In [1]: import numpy as np

In [2]: from numpy import linalg as LA

In [3]: np.set_printoptions(precision=2, suppress=True, linewidth=160)

In [4]: def tidy(a):
   ...:     return np.round(a, 2) + 0
   ...: 

In [5]: arr = np.loadtxt("case1.csv", delimiter=",")

In [6]: arr
Out[6]: 
array([[ 3.16,  0.57,  3.18, -5.36],
       [ 0.74,  2.99,  2.98,  5.36],
       [ 1.55, -2.62,  4.9 , -0.24],
       [-1.1 , -3.12,  2.56, -4.61],
       [-1.96,  3.43,  0.84, -0.19]])

In [7]: r0, g = arr[1], arr[0]

In [8]: tidy(r0 @ g)
Out[8]: np.float64(-15.21)

In [9]: pr = (r0 @ g) / (r0 @ r0) * r0

In [10]: tidy((g - pr) @ r0)
Out[10]: np.float64(0.0)

In [11]: tidy(g - pr)
Out[11]: array([ 3.4 ,  1.54,  4.14, -3.63])

In [12]: LA.matrix_rank(np.outer(r0, g))
Out[12]: np.int64(1)

In [13]: q, Rm = LA.qr(arr)

In [14]: tidy(np.abs(np.diag(Rm)))
Out[14]: array([4.24, 6.08, 6.05, 7.53])

In [15]: np.allclose(Rm.T @ Rm, arr.T @ arr)
Out[15]: True

In [16]: q.shape, Rm.shape
Out[16]: ((5, 4), (4, 4))

In [17]: np.trace(q @ q.T)
Out[17]: np.float64(4.0)

In [18]: proj = arr @ LA.solve(arr.T @ arr, arr.T)

In [19]: np.trace(proj)
Out[19]: np.float64(4.0)

In [20]: np.allclose(proj @ proj, proj)
Out[20]: True

In [21]: tidy(LA.eigvalsh(proj))
Out[21]: array([0., 1., 1., 1., 1.])

In [22]: LA.matrix_rank(np.eye(5) - proj)
Out[22]: np.int64(1)

In [23]: mat = np.loadtxt("dump.csv", delimiter=",")

In [24]: tidy(mat)
Out[24]: 
array([[-0.48,  1.06, -1.23,  0.55,  0.92],
       [-0.59, -0.62, -1.2 , -1.28, -0.42],
       [ 0.36, -0.26, -0.83,  1.17, -1.32],
       [ 0.95,  1.38, -0.06, -0.82, -0.7 ],
       [ 1.55, -0.71, -0.61, -0.09,  0.86]])

In [25]: rng = np.random.default_rng(235)

In [26]: idx = rng.permutation(5)

In [27]: idx
Out[27]: array([3, 1, 2, 0, 4])

In [28]: Y = mat[idx][:, idx]

In [29]: tidy(np.diag(Y))
Out[29]: array([-0.82, -0.62, -0.83, -0.48,  0.86])

In [30]: tidy(Y)
Out[30]: 
array([[-0.82,  1.38, -0.06,  0.95, -0.7 ],
       [-1.28, -0.62, -1.2 , -0.59, -0.42],
       [ 1.17, -0.26, -0.83,  0.36, -1.32],
       [ 0.55,  1.06, -1.23, -0.48,  0.92],
       [-0.09, -0.71, -0.61,  1.55,  0.86]])

In [31]: np.allclose(Y, mat)
Out[31]: False

In [32]: tidy(np.sort(np.abs(LA.eigvals(Y))))
Out[32]: array([2., 2., 2., 2., 2.])

In [33]: tidy(LA.det(Y)), tidy(LA.det(mat[idx]))
Out[33]: (np.float64(32.0), np.float64(-32.0))
